% python3 -q
>>> import numpy as np
>>> import numpy.linalg as la
>>> np.set_printoptions(suppress=True, linewidth=200)
>>> Y = np.array([[6, -1], [0, 7], [3, 0]])
>>> W2 = np.array([[0, -2, -2, 0], [-1, -2, -1, -1]])
>>> rng = np.random.default_rng(73047)
>>> m1 = Y @ W2 + 0.3 * rng.normal(size=(3, 4))
>>> print(m1.round(4))
[[  0.9758 -10.2909 -10.8016   0.4087]
 [ -7.1779 -14.2307  -6.9978  -6.7837]
 [  0.0738  -6.1695  -6.1736  -0.4284]]
>>> Y = np.array([[-1, -4], [9, 9], [-2, 8], [8, -9]])
>>> print(np.vstack([m1, Y.T]).shape)
(5, 4)
>>> print(la.matrix_rank(np.vstack([m1, Y.T])))
4
>>> print(np.round(np.einsum("ik,kj->ij", m1, Y), 4))
[[ -68.7209 -186.6122]
 [-161.1718  -94.2936]
 [ -46.6793 -101.3531]]
>>> print(np.argsort(-la.norm(m1, axis=0).round(6), kind="stable")[:3])
[1 2 0]
>>> print(la.cond(m1) > 100)
True
>>> def softmax(z):
...     e = np.exp(z - z.max(axis=-1, keepdims=True))
...     return e / e.sum(axis=-1, keepdims=True)
... 
>>> print(np.round(softmax(m1).sum(axis=1), 4))
[1. 1. 1.]
>>> print(np.round(softmax(m1[2]), 4))
[0.6215 0.0012 0.0012 0.3761]
>>> scores = m1 @ m1.T / np.sqrt(4)
>>> print(np.round(softmax(scores), 4) + 0)
[[0.9967 0.0033 0.    ]
 [0.     1.     0.    ]
 [0.1609 0.8391 0.    ]]
>>> Uu, sv, VT = la.svd(m1, full_matrices=False)
>>> print(Uu.shape, sv.shape, VT.shape)
(3, 3) (3,) (3, 4)
>>> print(np.round(Uu.T @ m1 @ VT.T, 4) + 0)
[[24.002   0.      0.    ]
 [ 0.      8.5403  0.    ]
 [ 0.      0.      0.2207]]
>>> print(np.allclose(Uu * sv @ VT, m1))
True
>>> print(np.round(sv / sv[0], 4))
[1.     0.3558 0.0092]
>>> print(np.round(VT @ VT.T, 4) + 0)
[[1. 0. 0.]
 [0. 1. 0.]
 [0. 0. 1.]]
>>> K = np.loadtxt("run12.csv", delimiter=",")
>>> print(K.round(4))
[[ 0.4048 -0.5952 -0.5952  0.3571]
 [-0.5952  0.4048 -0.5952  0.3571]
 [-0.5952 -0.5952  0.4048  0.3571]
 [ 0.3571  0.3571  0.3571  0.7857]]
>>> ev, evecs = la.eigh(K)
>>> print(np.round(la.eigvalsh(K @ K), 4))
[1. 1. 1. 1.]
>>> print(ev.round(4))
[-1.  1.  1.  1.]
>>> print(np.unique(ev.round(6) + 0, return_counts=True)[1])
[1 3]
>>> print(np.round(evecs.T @ evecs, 4) + 0)
[[1. 0. 0. 0.]
 [0. 1. 0. 0.]
 [0. 0. 1. 0.]
 [0. 0. 0. 1.]]
>>> print(ev.sum(), np.trace(K))
2.0 2.0
>>> print(np.round(la.svd(K, compute_uv=False), 4))
[1. 1. 1. 1.]
>>> print(np.round(evecs @ np.diag(ev) @ evecs.T, 4))
[[ 0.4048 -0.5952 -0.5952  0.3571]
 [-0.5952  0.4048 -0.5952  0.3571]
 [-0.5952 -0.5952  0.4048  0.3571]
 [ 0.3571  0.3571  0.3571  0.7857]]
>>> idx = rng.permutation(4)
>>> print(idx)
[3 2 1 0]
>>> Y = K[idx][:, idx]
>>> print(np.round(np.diag(Y), 4))
[0.7857 0.4048 0.4048 0.4048]
>>> print(np.round(np.sort(np.abs(la.eigvals(Y))), 4))
[1. 1. 1. 1.]
>>> F = np.load("w.npy")
>>> print(F)
[[-0.1     0.2    -0.4     0.4   ]
 [-0.6    -1.6     0.9    -1.9   ]
 [ 1.7     0.      0.6     1.    ]
 [-0.3562 -1.515   1.747  -1.7347]]
>>> u, v = F[1], F[0]
>>> print(round(u @ v, 4))
-1.38
>>> pr = (u @ v) / (u @ u) * u
>>> print(np.round((v - pr) @ u, 4))
0.0
>>> print(round(float(la.norm(u + v) ** 2 + la.norm(u - v) ** 2), 4))
15.42
>>> print(pr.round(4))
[ 0.1128  0.3008 -0.1692  0.3572]
